$ ipython --no-banner

In [1]: import numpy as np

In [2]: import numpy.linalg as la

In [3]: np.set_printoptions(suppress=True, linewidth=200)

In [4]: def tidy(a):
   ...:     return np.round(a, 2) + 0
   ...: 

In [5]: m1 = np.load("out4.npy")

In [6]: m1
Out[6]: 
array([[-3,  4, -3, -4, -4,  3, -5, -1, -4],
       [-4,  3, -4, -5, -5,  2, -6, -2, -5],
       [-4,  3, -4, -5, -5,  2, -6, -2, -5],
       [-4,  3, -4, -5, -5,  2, -6, -2, -5],
       [-2,  5, -2, -3, -3,  4, -4,  0, -3],
       [-4,  3, -4, -5, -5,  2, -6, -2, -5]])

In [7]: # rank 2

In [8]: print(np.allclose(m1[:-1].T @ la.lstsq(m1[:-1].T, m1[-1])[0], m1[-1]))
True

In [9]: tidy(np.trace(la.pinv(m1) @ m1))
Out[9]: np.float64(2.0)

In [10]: print(np.unique(m1.round(6), axis=0).shape)
(3, 9)

In [11]: la.lstsq(m1[:-1].T, m1[-1])[2]
Out[11]: np.int32(2)

In [12]: tidy(la.norm(m1, 1)), tidy(la.norm(m1, np.inf))
Out[12]: (np.float64(33.0), np.float64(36.0))

In [13]: tidy(la.norm(m1, "nuc"))
Out[13]: np.float64(33.2)

In [14]: print(tidy(la.norm(m1, 2)))
28.8

In [15]: print(tidy(la.norm(m1, axis=1)))
[10.82 12.65 12.65 12.65  9.59 12.65]

In [16]: m1[5] @ m1[3]
Out[16]: np.int64(160)

In [17]: rng = np.random.default_rng(52)

In [18]: out = m1 + rng.integers(-2, 3, (6, 2)) @ rng.integers(-2, 3, (2, 9))

In [19]: print(out)
[[  3   0  -7  -9  -8  -1  -3   4  -2]
 [ -6   4  -2  -3  -4   3  -8  -4  -5]
 [ -4   3  -4  -5  -5   2  -6  -2  -5]
 [ -6   6  -6  -5  -2   5   0  -2  -9]
 [ -4   6   0  -1  -2   5  -6  -2  -3]
 [ -2   0  -2  -5  -8  -1 -12  -2  -1]]

In [20]: tidy(la.svd(out - m1, compute_uv=False))
Out[20]: array([15.23, 12.08,  0.  ,  0.  ,  0.  ,  0.  ])

In [21]: out - m1
Out[21]: 
array([[ 6, -4, -4, -5, -4, -4,  2,  5,  2],
       [-2,  1,  2,  2,  1,  1, -2, -2,  0],
       [ 0,  0,  0,  0,  0,  0,  0,  0,  0],
       [-2,  3, -2,  0,  3,  3,  6,  0, -4],
       [-2,  1,  2,  2,  1,  1, -2, -2,  0],
       [ 2, -3,  2,  0, -3, -3, -6,  0,  4]])

In [22]: np.abs(out - m1).sum(axis=1)
Out[22]: array([36, 13,  0, 23, 13, 23])

In [23]: la.matrix_rank(m1, rtol=0.1)
Out[23]: np.int64(2)

In [24]: [round(float(x), 2) for x in la.svd(m1, compute_uv=False)[:3]]
Out[24]: [28.8, 4.4, 0.0]

In [25]: np.argsort(-la.norm(m1, axis=0).round(6), kind="stable")[:3]
Out[25]: array([6, 3, 4])

In [26]: E = np.load("data.npy")

In [27]: print(E)
[[-3 -2 -2  2 -2 -3]
 [-2  0  3  5 -2 -3]
 [ 0  0  0  0  0  0]
 [ 1  2  5  3  0  0]
 [ 0  0  0  0  0  0]
 [ 2 -3  1 -4 -1 -4]
 [ 1 -1  2 -3 -4 -5]
 [ 0 -1  3  0 -1 -2]
 [ 3  6  0  3  0 -1]
 [-4 -6  2 -1 -5 -5]
 [-3 -2 -2  2 -2 -3]
 [ 0 -1  3  0 -1 -2]
 [ 4  4 -1  2  3  0]
 [ 1  3  2  3  1  2]
 [ 2  3 -2  0 -1 -3]
 [-3 -3  1  2 -3 -5]
 [ 0  0  0  0  0  0]
 [ 0  0  0  0  0  0]
 [ 4  4 -1  2  3  0]]

In [28]: hat = E @ la.solve(E.T @ E, E.T)

In [29]: tidy(np.trace(hat))
Out[29]: np.float64(6.0)

In [30]: print(la.matrix_rank(np.eye(19) - hat))
13
